$ ipython --no-banner

In [1]: import numpy as np

In [2]: import numpy.linalg as la

In [3]: np.set_printoptions(suppress=True, linewidth=140)

In [4]: feats = np.load("w.npy")

In [5]: print(feats)
[[ 2  3  3  0  0  0 -3  3]
 [ 0  3  3  2  0 -3 -2  0]
 [ 0  0 -1 -2  0  1  3 -3]
 [ 0  0  0  3  0 -2  3  2]
 [ 0  0  0  0  0 -2 -1  1]
 [ 0  0  0  0  0 -1  0  3]
 [ 0  0  0  0  0  0  2 -1]
 [ 0  0  0  0  0  0  0  0]]

In [6]: print(la.matrix_rank(feats, rtol=0.1))
5

In [7]: print(round(float(la.norm(feats, 2) / la.norm(feats)), 1))
0.8

In [8]: ang = np.radians(120)

In [9]: R = np.eye(8)

In [10]: R[6, 6] = R[1, 1] = np.cos(ang)

In [11]: R[6, 1], R[1, 6] = -np.sin(ang), np.sin(ang)

In [12]: print(R.round(1))
[[ 1.   0.   0.   0.   0.   0.   0.   0. ]
 [ 0.  -0.5  0.   0.   0.   0.   0.9  0. ]
 [ 0.   0.   1.   0.   0.   0.   0.   0. ]
 [ 0.   0.   0.   1.   0.   0.   0.   0. ]
 [ 0.   0.   0.   0.   1.   0.   0.   0. ]
 [ 0.   0.   0.   0.   0.   1.   0.   0. ]
 [ 0.  -0.9  0.   0.   0.   0.  -0.5  0. ]
 [ 0.   0.   0.   0.   0.   0.   0.   1. ]]

In [13]: M2 = feats @ R.T

In [14]: print(np.round(np.abs(M2 - feats).max(axis=0), 1))
[0.  7.1 0.  0.  0.  0.  4.5 0. ]

In [15]: print(M2.round(1))
[[ 2.  -4.1  3.   0.   0.   0.  -1.1  3. ]
 [ 0.  -3.2  3.   2.   0.  -3.  -1.6  0. ]
 [ 0.   2.6 -1.  -2.   0.   1.  -1.5 -3. ]
 [ 0.   2.6  0.   3.   0.  -2.  -1.5  2. ]
 [ 0.  -0.9  0.   0.   0.  -2.   0.5  1. ]
 [ 0.   0.   0.   0.   0.  -1.   0.   3. ]
 [ 0.   1.7  0.   0.   0.   0.  -1.  -1. ]
 [ 0.   0.   0.   0.   0.   0.   0.   0. ]]

In [16]: print(np.allclose(la.norm(feats, axis=1), la.norm(M2, axis=1)))
True

In [17]: print(round(la.det(R), 1), np.trace(R))
1.0 5.0

In [18]: print(la.matrix_rank(feats - feats[0, 0] * np.eye(8)))
7

In [19]: print(feats @ feats)
[[  4  15  12   0   0  -6  -9   0]
 [  0   9   6   6   0  -7   5 -12]
 [  0   0   1  -4   0   2  -3  -1]
 [  0   0   0   9   0  -4  15  -3]
 [  0   0   0   0   0   2  -2  -5]
 [  0   0   0   0   0   1   0  -3]
 [  0   0   0   0   0   0   4  -2]
 [  0   0   0   0   0   0   0   0]]

In [20]: M2 = np.array([[1, 3],
    ...:     [3, 2],
    ...:     [2, 3],
    ...:     [-3, -1],
    ...:     [3, -2],
    ...:     [-3, 0],
    ...:     [-3, -2],
    ...:     [1, -1]])

In [21]: print(np.vstack([feats, M2.T]).shape)
(10, 8)

In [22]: print(np.einsum("ij,ij->i", feats, feats))
[40 35 24 26  6 10  5  0]

In [23]: print(np.einsum("ij->j", feats))
[ 2  6  5  3  0 -7  2  5]

In [24]: print(np.einsum("ik,kj->ji", feats, M2))
[[ 29  24 -11 -10  10   6  -7   0]
 [ 24  17  -4 -11   1  -3  -3   0]]

In [25]: print(la.matrix_rank(feats @ M2))
2

In [26]: print(la.matrix_rank(np.vstack([feats, M2.T])))
8

In [27]: Uu, sigma, vt = la.svd(feats)

In [28]: evecs = vt[:(sigma > 1e-8).sum()]

In [29]: rng = np.random.default_rng(99732)

In [30]: x0 = feats[5] + -1 * feats[3] + rng.integers(2) * np.eye(8)[1]

In [31]: print(x0)
[ 0.  0.  0. -3.  0.  1. -3.  1.]

In [32]: print(np.round(evecs.T @ evecs, 1) + 0)
[[1. 0. 0. 0. 0. 0. 0. 0.]
 [0. 1. 0. 0. 0. 0. 0. 0.]
 [0. 0. 1. 0. 0. 0. 0. 0.]
 [0. 0. 0. 1. 0. 0. 0. 0.]
 [0. 0. 0. 0. 0. 0. 0. 0.]
 [0. 0. 0. 0. 0. 1. 0. 0.]
 [0. 0. 0. 0. 0. 0. 1. 0.]
 [0. 0. 0. 0. 0. 0. 0. 1.]]

In [33]: print(np.round(np.diag(evecs.T @ evecs), 1) + 0)
[1. 1. 1. 1. 0. 1. 1. 1.]

In [34]: X = np.loadtxt("m.csv", delimiter=",")

In [35]: print(X)
[[-1. -1.  1. -2. -2.]
 [-1. -1. -1.  1. -2.]
 [ 1. -1. -1. -1.  1.]
 [-2.  1. -1. -1. -1.]
 [-2. -2.  1. -1. -1.]]

In [36]: w1 = np.array([[6, 8, 4, 5, 8, 0],
    ...:     [-3, -4, 7, 8, 7, 6],
    ...:     [2, 2, 3, -5, 1, -7],
    ...:     [-6, -5, 5, -1, -1, 5],
    ...:     [6, 8, 1, -3, -3, -9]])

In [37]: coef = np.array([2, 4, 5, 4, 5, 5])

In [38]: hid = np.maximum(X @ w1 + coef, 0)

In [39]: print(la.matrix_rank(hid))
4

In [40]: print((hid > 0).astype(int))
[[1 0 0 0 0 0]
 [0 0 0 1 0 1]
 [1 1 0 1 1 0]
 [0 0 0 1 0 1]
 [0 0 0 0 0 0]]

In [41]: cent = np.array([[2, 2, 0], [3, 1, 0], [0, 1, 0], [1, 0, 2], [3, 2, 1], [1, 1, 3]])

In [42]: print(hid @ cent)
[[  2.   2.   0.]
 [ 30.  29.  89.]
 [136.  75.  11.]
 [ 33.  22.  88.]
 [  0.   0.   0.]]

In [43]: print((hid @ cent).round(6).argmax(axis=1))
[0 2 0 2 0]

In [44]: print(w1 @ cent)
[[ 65  40  18]
 [ 17  17  41]
 [  1   4 -30]
 [-26  -9  12]
 [ 15   6 -36]]

In [45]: z = rng.permutation(5)

In [46]: print(z)
[1 2 4 0 3]

In [47]: M2 = X[z][:, z]

In [48]: print(np.diag(M2))
[-1. -1. -1. -1. -1.]

In [49]: print(np.trace(M2))
-5.0

In [50]: print(round(la.det(M2), 1), np.round(la.det(X[z]), 1))
-81.0 -81.0

In [51]: M2 = np.array([[0, -2],
    ...:     [-3, -3],
    ...:     [-1, 3],
    ...:     [-1, 1],
    ...:     [-1, -1],
    ...:     [2, 0],
    ...:     [-1, -3],
    ...:     [-2, 2],
    ...:     [-2, -2]])

In [52]: A = np.block([[np.zeros((9, 9)), M2], [M2.T, np.zeros((2, 2))]])

In [53]: print(A)
[[ 0.  0.  0.  0.  0.  0.  0.  0.  0.  0. -2.]
 [ 0.  0.  0.  0.  0.  0.  0.  0.  0. -3. -3.]
 [ 0.  0.  0.  0.  0.  0.  0.  0.  0. -1.  3.]
 [ 0.  0.  0.  0.  0.  0.  0.  0.  0. -1.  1.]
 [ 0.  0.  0.  0.  0.  0.  0.  0.  0. -1. -1.]
 [ 0.  0.  0.  0.  0.  0.  0.  0.  0.  2.  0.]
 [ 0.  0.  0.  0.  0.  0.  0.  0.  0. -1. -3.]
 [ 0.  0.  0.  0.  0.  0.  0.  0.  0. -2.  2.]
 [ 0.  0.  0.  0.  0.  0.  0.  0.  0. -2. -2.]
 [ 0. -3. -1. -1. -1.  2. -1. -2. -2.  0.  0.]
 [-2. -3.  3.  1. -1.  0. -3.  2. -2.  0.  0.]]

In [54]: def softmax(z):
    ...:     e = np.exp(z - z.max(axis=-1, keepdims=True))
    ...:     return e / e.sum(axis=-1, keepdims=True)
    ...: 

In [55]: print(np.round(softmax(A[6]), 1) + 0)
[0.1 0.1 0.1 0.1 0.1 0.1 0.1 0.1 0.1 0.  0. ]

In [56]: print(np.round(softmax(A).sum(axis=1), 1))
[1. 1. 1. 1. 1. 1. 1. 1. 1. 1. 1.]

In [57]: scores = A @ A.T / np.sqrt(11)

In [58]: print(softmax(scores).round(6).argmax(axis=1))
[ 1  1  2  2  1  5  1  2  1  9 10]

In [59]: print(np.round(softmax(scores)[6] @ A, 1) + 0)
[ 0.  -0.1  0.   0.   0.   0.   0.   0.   0.  -1.9 -2.6]
